% python3 -q
>>> import numpy as np
>>> np.set_printoptions(suppress=True, linewidth=200)
>>> def rd(a):
...     return np.round(a, 2) + 0
... 
>>> m1 = np.array([[2, 3, 3, 3, 0, 0, 0, 0],
...     [3, 1, 3, 3, 0, 1, 1, 2],
...     [3, 0, 3, 2, 1, 2, 3, 3],
...     [2, 2, 2, 2, 1, 0, 0, 3],
...     [0, 3, 3, 1, 3, 0, 0, 0],
...     [2, 3, 0, 0, 0, 3, 1, 0],
...     [0, 1, 1, 1, 0, 2, 2, 1],
...     [1, 0, 1, 1, 3, 2, 3, 3]])
>>> rd(np.linalg.norm(m1, axis=1))
array([5.57, 5.83, 6.71, 5.1 , 5.29, 4.8 , 3.46, 5.83])
>>> rd(np.linalg.norm(m1, 1)), rd(np.linalg.norm(m1, np.inf))
(np.float64(16.0), np.float64(17.0))
>>> np.linalg.norm(m1, axis=1).argmax()
np.int64(2)
>>> U, sigma, vt = np.linalg.svd(m1, full_matrices=False)
>>> rd(np.abs(vt[0]))
array([0.4 , 0.32, 0.48, 0.4 , 0.22, 0.26, 0.29, 0.38])
>>> rd(np.cumsum(sigma ** 2) / np.sum(sigma ** 2))
array([0.67, 0.81, 0.89, 0.97, 0.99, 1.  , 1.  , 1.  ])
>>> x = np.array([4, 3, 4, -5, -2, 1, -5, -5])
>>> rhs = m1 @ x
>>> coef, lr = np.zeros(8), 1 / np.linalg.norm(m1, 2) ** 2
>>> for i in range(10):
...     coef -= lr * m1.T @ (m1 @ coef - rhs)
...     if i % 2 == 0: print(i, round(np.linalg.norm(m1 @ coef - rhs), 2))
... 
0 33.75
2 23.22
4 17.02
6 13.43
8 11.35
>>> rd(coef)
array([ 0.88,  3.84,  0.55, -0.06, -1.83, -0.56, -3.03, -3.73])
>>> r0 = np.array([-2, -1])
>>> np.correlate(m1[4], m1[3], "full")
array([ 0,  9,  9,  3, 12,  9, 13, 17, 20, 14,  8,  6,  0,  0,  0])
>>> E = np.array([[1, 1, -1, -1, -1, -1, 1, 1],
...     [1, -1, 1, -1, -1, 1, -1, 1],
...     [1, -1, 1, -1, 1, -1, 1, -1],
...     [1, 1, -1, -1, 1, 1, -1, -1]])
>>> E @ E
Traceback (most recent call last):
  File "<python-input-18>", line 1, in <module>
    E @ E
    ~~^~~
ValueError: matmul: Input operand 1 has a mismatch in its core dimension 0, with gufunc signature (n?,k),(k,m?)->(n?,m?) (size 4 is different from 8)
>>> C2 = E.T @ E
>>> print(np.linalg.matrix_rank(C2))
4
>>> rd(np.linalg.svd(E, compute_uv=False) ** 2)
array([8., 8., 8., 8.])
>>> np.allclose(C2, C2.T)
True
>>> np.trace(C2), (E ** 2).sum()
(np.int64(32), np.int64(32))
>>> print(np.diag(C2))
[4 4 4 4 4 4 4 4]
